$ python3 -q
>>> import numpy as np
>>> np.set_printoptions(precision=2, suppress=True, linewidth=140, floatmode="fixed")
>>> rd = lambda a: np.round(a, 2) + 0
>>> feats = np.load("m.npy")
>>> feats
array([[ 5,  9,  8],
       [ 6, 10,  9],
       [ 4,  8,  7],
       [ 1,  5,  4],
       [ 3,  7,  6],
       [ 2,  6,  5],
       [ 1,  5,  4],
       [ 1,  5,  4]])
>>> print(np.abs(np.diag(np.linalg.qr(feats)[1])) > 1e-9)
[ True  True False]
>>> try:
...     np.linalg.inv(feats)
... except np.linalg.LinAlgError as e:
...     print(e)
... 
Last 2 dimensions of the array must be square
>>> rd(np.trace(np.linalg.pinv(feats) @ feats))
np.float64(2.0)
>>> np.unique(feats.round(6), axis=0).shape
(6, 3)
>>> rd(feats.mean(axis=0))
array([2.88, 6.88, 5.88])
>>> np.abs(feats).max()
np.int64(10)
>>> print(np.diff(feats, axis=0))
[[ 1  1  1]
 [-2 -2 -2]
 [-3 -3 -3]
 [ 2  2  2]
 [-1 -1 -1]
 [-1 -1 -1]
 [ 0  0  0]]
>>> rk = np.linalg.matrix_rank(feats)
>>> print(rk)
2
>>> N = np.linalg.svd(feats)[2][rk:].T
>>> rd(feats @ N)
array([[0.00],
       [0.00],
       [0.00],
       [0.00],
       [0.00],
       [0.00],
       [0.00],
       [0.00]])
>>> print(rd(N @ N.T))
[[ 0.04  0.12 -0.15]
 [ 0.12  0.35 -0.46]
 [-0.15 -0.46  0.62]]
>>> print(N.shape)
(3, 1)
>>> np.allclose(feats @ N, 0)
True
>>> x = np.array([1, 4, 1])
>>> feats @ np.eye(3)[1]
array([ 9.00, 10.00,  8.00,  5.00,  7.00,  6.00,  5.00,  5.00])
>>> feats @ (2 * x)
array([ 98, 110,  86,  50,  74,  62,  50,  50])
>>> feats * x
array([[ 5, 36,  8],
       [ 6, 40,  9],
       [ 4, 32,  7],
       [ 1, 20,  4],
       [ 3, 28,  6],
       [ 2, 24,  5],
       [ 1, 20,  4],
       [ 1, 20,  4]])
>>> feats @ np.ones(3)
array([22.00, 25.00, 19.00, 10.00, 16.00, 13.00, 10.00, 10.00])
>>> F = np.load("data.npy")
>>> F
array([[1.00, 0.90, 0.81, 0.73, 0.66, 0.59],
       [0.90, 1.00, 0.90, 0.81, 0.73, 0.66],
       [0.81, 0.90, 1.00, 0.90, 0.81, 0.73],
       [0.73, 0.81, 0.90, 1.00, 0.90, 0.81],
       [0.66, 0.73, 0.81, 0.90, 1.00, 0.90],
       [0.59, 0.66, 0.73, 0.81, 0.90, 1.00]])
>>> rng = np.random.default_rng(625)
>>> z = rng.permutation(6)
>>> B = F[:, z] * rng.choice([-1, 1], 6)
>>> B
array([[-0.81,  0.73, -1.00,  0.90, -0.66, -0.59],
       [-0.90,  0.81, -0.90,  1.00, -0.73, -0.66],
       [-1.00,  0.90, -0.81,  0.90, -0.81, -0.73],
       [-0.90,  1.00, -0.73,  0.81, -0.90, -0.81],
       [-0.81,  0.90, -0.66,  0.73, -1.00, -0.90],
       [-0.73,  0.81, -0.59,  0.66, -0.90, -1.00]])
>>> left, _, Vt = np.linalg.svd(F.T @ B)
>>> print(z)
[2 3 0 1 4 5]
